$ ipython --no-banner

In [1]: import numpy as np

In [2]: np.set_printoptions(precision=1, suppress=True, linewidth=140)

In [3]: F = np.array([[-2.0, -1.0, 0.4], [1.1, -1.2, -1.4], [1.7, 0.7, 0.0]])

In [4]: rng = np.random.default_rng(47)

In [5]: F[2] = F[1] + 0.3 * rng.normal(size=3)

In [6]: print(F)
[[-2.  -1.   0.4]
 [ 1.1 -1.2 -1.4]
 [ 0.9 -1.2 -2. ]]

In [7]: O, vecs = np.linalg.qr(F[:, :2])[0], np.linalg.qr(F[:, 2:])[0]

In [8]: sig = np.linalg.svd(O.T @ vecs, compute_uv=False)

In [9]: print((sig > 0.9).sum())
1

In [10]: m1 = np.load("x.npy")

In [11]: print(m1)
[[2 1 2]
 [1 1 0]
 [2 0 8]]

In [12]: A2 = m1 / np.linalg.norm(m1, axis=1, keepdims=True)

In [13]: G = A2 @ A2.T

In [14]: print((np.abs(G) > 0.9).astype(int))
[[1 0 0]
 [0 1 0]
 [0 0 1]]

In [15]: print((G - 2 * np.eye(3)).round(6).argmax(axis=1))
[2 0 0]

In [16]: print(G)
[[1.  0.7 0.8]
 [0.7 1.  0.2]
 [0.8 0.2 1. ]]

In [17]: data = np.loadtxt("m.csv", delimiter=",")

In [18]: print(data)
[[-2. -1.  3.]
 [ 3. -3.  1.]
 [ 1.  1. -1.]]

In [19]: A2 = data[0, 0] * data[1:] - np.outer(data[1:, 0], data[0])

In [20]: print(A2)
[[  0.   9. -11.]
 [  0.  -1.  -1.]]

In [21]: print(np.flatnonzero(~A2.round(6).any(axis=1)))
[]

In [22]: print(data[:, 0] / data[0, 0])
[ 1.  -1.5 -0.5]

In [23]: u = np.array([1, 4, 1])

In [24]: print(np.cross(A2[0, :3], A2[1, :3]))
[-20.   0.  -0.]

In [25]: print(np.polyval(u, A2[0]))
[  1. 118.  78.]

In [26]: w, vecs = np.linalg.eigh(m1)

In [27]: x = np.array([2, 3, 3])

In [28]: print(np.abs(m1).sum(axis=1).max(), round(float(np.abs(w).max()), 1))
10 8.6

In [29]: print(vecs * np.sqrt(w) @ vecs.T)
[[ 1.2  0.5  0.5]
 [ 0.5  0.9 -0.1]
 [ 0.5 -0.1  2.8]]

In [30]: basis = np.array([[-0.6, 0.6, -1.0]])

In [31]: arr = np.array([[1],
    ...:     [2],
    ...:     [-1],
    ...:     [-3],
    ...:     [3],
    ...:     [-3],
    ...:     [-2],
    ...:     [2],
    ...:     [0],
    ...:     [0],
    ...:     [3],
    ...:     [-3],
    ...:     [-1],
    ...:     [-3],
    ...:     [2],
    ...:     [-1],
    ...:     [0],
    ...:     [1],
    ...:     [2],
    ...:     [-2],
    ...:     [2],
    ...:     [-3],
    ...:     [3],
    ...:     [0]]) @ basis + 0.1 * rng.normal(size=(24, 3))

In [32]: print(arr.round(1) + 0)
[[-0.8  0.5 -1.1]
 [-1.3  1.2 -2. ]
 [ 0.5 -0.6  1.1]
 [ 1.8 -1.7  3.2]
 [-1.9  2.  -3.1]
 [ 1.8 -1.7  3.1]
 [ 1.3 -1.1  2.1]
 [-1.2  1.3 -2.1]
 [-0.2 -0.2  0.2]
 [ 0.1 -0.1 -0.1]
 [-1.9  1.7 -3.1]
 [ 1.8 -1.7  3. ]
 [ 0.4 -0.5  1.1]
 [ 1.8 -1.8  3. ]
 [-1.2  1.1 -1.8]
 [ 0.7 -0.6  0.9]
 [-0.1  0.1  0. ]
 [-0.5  0.5 -1. ]
 [-1.3  1.2 -2. ]
 [ 1.3 -1.3  1.9]
 [-1.1  1.3 -2.2]
 [ 1.9 -1.7  3. ]
 [-1.8  1.9 -2.9]
 [ 0.   0.   0. ]]

In [33]: cen = arr - arr.mean(axis=0)

In [34]: Uu, sig, VT = np.linalg.svd(cen, full_matrices=False)

In [35]: print(sig)
[13.6  0.5  0.4]

In [36]: print(np.abs(VT[0]).argmax())
2

In [37]: print(np.abs(Uu[:, 0]).argmax())
4

In [38]: cen = (arr - arr.mean(axis=0)) / arr.std(axis=0)

In [39]: print(np.argwhere(np.abs(cen) > 2))
[]

In [40]: print(cen.std(axis=0))
[1. 1. 1.]

In [41]: beta = np.linalg.lstsq(np.delete(cen, 2, axis=1), cen[:, 2])[0]

In [42]: print(round(1 - np.var(cen[:, 2] - np.delete(cen, 2, axis=1) @ beta), 1))
1.0

In [43]: print(beta)
[ 0.5 -0.5]

In [44]: J = np.load("mat.npy")

In [45]: print(J)
[[ 6  9  8]
 [-6 -3 -4]
 [-4 -1 -2]]

In [46]: print(np.allclose(J @ J.T, J.T @ J))
False

In [47]: print(np.allclose(J, J.T))
False

In [48]: print(np.linalg.matrix_power(J, 3))
[[-398 -503 -468]
 [ 346  133  204]
 [ 222   27   92]]

In [49]: print((J + J.T) / 2)
[[ 6.   1.5  2. ]
 [ 1.5 -3.  -2.5]
 [ 2.  -2.5 -2. ]]

In [50]: print(np.round(np.sort(np.abs(np.linalg.eigvals(J))), 1) + 0)
[0.  7.6 7.6]

In [51]: print(round(np.linalg.det(J), 1))
0.0

In [52]: mat = np.array([[1.0, 0.0, 0.0, 0.0],
    ...:     [0.0, 1.0, 0.0, 0.0],
    ...:     [0.0, 0.0, 1.0, 0.0],
    ...:     [0.0, 0.0, 0.0, 1.0]])

In [53]: print(mat)
[[1. 0. 0. 0.]
 [0. 1. 0. 0.]
 [0. 0. 1. 0.]
 [0. 0. 0. 1.]]

In [54]: x = np.array([-5, -3, -1, 3])

In [55]: y = mat @ x

In [56]: beta, lr = np.zeros(4), 1 / np.linalg.norm(mat, 2) ** 2

In [57]: for i in range(20):
    ...:     beta -= lr * mat.T @ (mat @ beta - y)
    ...:     if i % 5 == 0: print(i, round(np.linalg.norm(mat @ beta - y), 1))
    ...: 
0 0.0
5 0.0
10 0.0
15 0.0

In [58]: print(beta)
[-5. -3. -1.  3.]

In [59]: print(round(float(np.linalg.cond(mat)), 1))
1.0

In [60]: print(np.sort(np.linalg.eigvals(mat)))
[1. 1. 1. 1.]

In [61]: print(np.linalg.matrix_power(mat - np.diag(np.diag(mat)), 4))
[[0. 0. 0. 0.]
 [0. 0. 0. 0.]
 [0. 0. 0. 0.]
 [0. 0. 0. 0.]]

In [62]: print(mat @ mat)
[[1. 0. 0. 0.]
 [0. 1. 0. 0.]
 [0. 0. 1. 0.]
 [0. 0. 0. 1.]]

In [63]: x = np.array([4, -3, -6, 1])

In [64]: print(mat @ mat @ x)
[ 4. -3. -6.  1.]

In [65]: print(np.linalg.eigvalsh(2 * mat - np.eye(4)))
[1. 1. 1. 1.]

In [66]: print(mat @ x)
[ 4. -3. -6.  1.]

In [67]: print(np.eye(4) - mat)
[[0. 0. 0. 0.]
 [0. 0. 0. 0.]
 [0. 0. 0. 0.]
 [0. 0. 0. 0.]]

In [68]: print(round(np.linalg.det(mat), 1))
1.0

In [69]: print(np.trace(mat))
4.0

In [70]: print(np.sort(np.abs(np.linalg.eigvals(mat))))
[1. 1. 1. 1.]

In [71]: print(np.linalg.matrix_power(mat, 4))
[[1. 0. 0. 0.]
 [0. 1. 0. 0.]
 [0. 0. 1. 0.]
 [0. 0. 0. 1.]]

In [72]: print(np.allclose(mat @ mat.T, mat.T @ mat))
True

In [73]: E = np.load("sample18.npy")

In [74]: print(E)
[[ 0.9  0.8  0.4  1.9]
 [-0.5 -0.8  1.3 -1. ]
 [ 8.2  4.7 -0.6 -3. ]
 [ 1.3 -4.2 -2.4  0.4]]

In [75]: A2 = J[0, 0] * J[1:] - np.outer(J[1:, 0], J[0])

In [76]: print(A2)
[[ 0 36 24]
 [ 0 30 20]]

In [77]: print(np.flatnonzero(~A2.round(6).any(axis=1)))
[]

In [78]: print(np.linalg.matrix_rank(A2), np.linalg.matrix_rank(J))
1 2

In [79]: print(J[:, 0] / J[0, 0])
[ 1.  -1.  -0.7]

In [80]: A = np.array([[5, 5, 3], [-3, -2, 2], [-4, 1, 1]])

In [81]: print(A)
[[ 5  5  3]
 [-3 -2  2]
 [-4  1  1]]

In [82]: w, vecs = np.linalg.eig(m1)

In [83]: print(np.sort(np.linalg.eigvals(np.linalg.inv(m1))))
[0.1 0.5 4.7]

In [84]: print(np.sort(np.linalg.eigvals(m1.T)))
[0.2 2.2 8.6]

In [85]: print(w)
[8.6 2.2 0.2]

In [86]: u = np.array([-3, 0, -8])

In [87]: A2 = A + np.outer(u, np.eye(3)[2])

In [88]: print(np.linalg.matrix_rank(np.linalg.inv(A2) - np.linalg.inv(A), tol=1e-8))
1

In [89]: print(np.linalg.matrix_rank(A2 - A))
1

In [90]: print(round(float(np.linalg.det(A2) / np.linalg.det(A)), 1), np.round(1 + np.linalg.solve(A, u)[2], 1))
1.1 1.1

In [91]: A2 = A[0, 0] * A[1:] - np.outer(A[1:, 0], A[0])

In [92]: print(A2)
[[ 0  5 19]
 [ 0 25 17]]

In [93]: print(np.linalg.matrix_rank(A2), np.linalg.matrix_rank(A))
2 3

In [94]: print(A[:, 0] / A[0, 0])
[ 1.  -0.6 -0.8]

In [95]: print(np.allclose(A @ A.T, A.T @ A))
False

In [96]: print(np.sort(np.abs(np.linalg.eigvals(A))))
[2.4 5.7 5.7]

In [97]: print((A + A.T) / 2)
[[ 5.   1.  -0.5]
 [ 1.  -2.   1.5]
 [-0.5  1.5  1. ]]

In [98]: print(np.trace(A))
4

In [99]: print(np.round(np.abs(np.linalg.eigvals(A)).max(), 1))
5.7

In [100]: print(np.round(np.linalg.det(A), 1))
-78.0

In [101]: print((A - A.T) / 2)
[[ 0.   4.   3.5]
 [-4.   0.   0.5]
 [-3.5 -0.5  0. ]]

In [102]: print(A @ A)
[[ -2  18  28]
 [-17  -9 -11]
 [-27 -21  -9]]
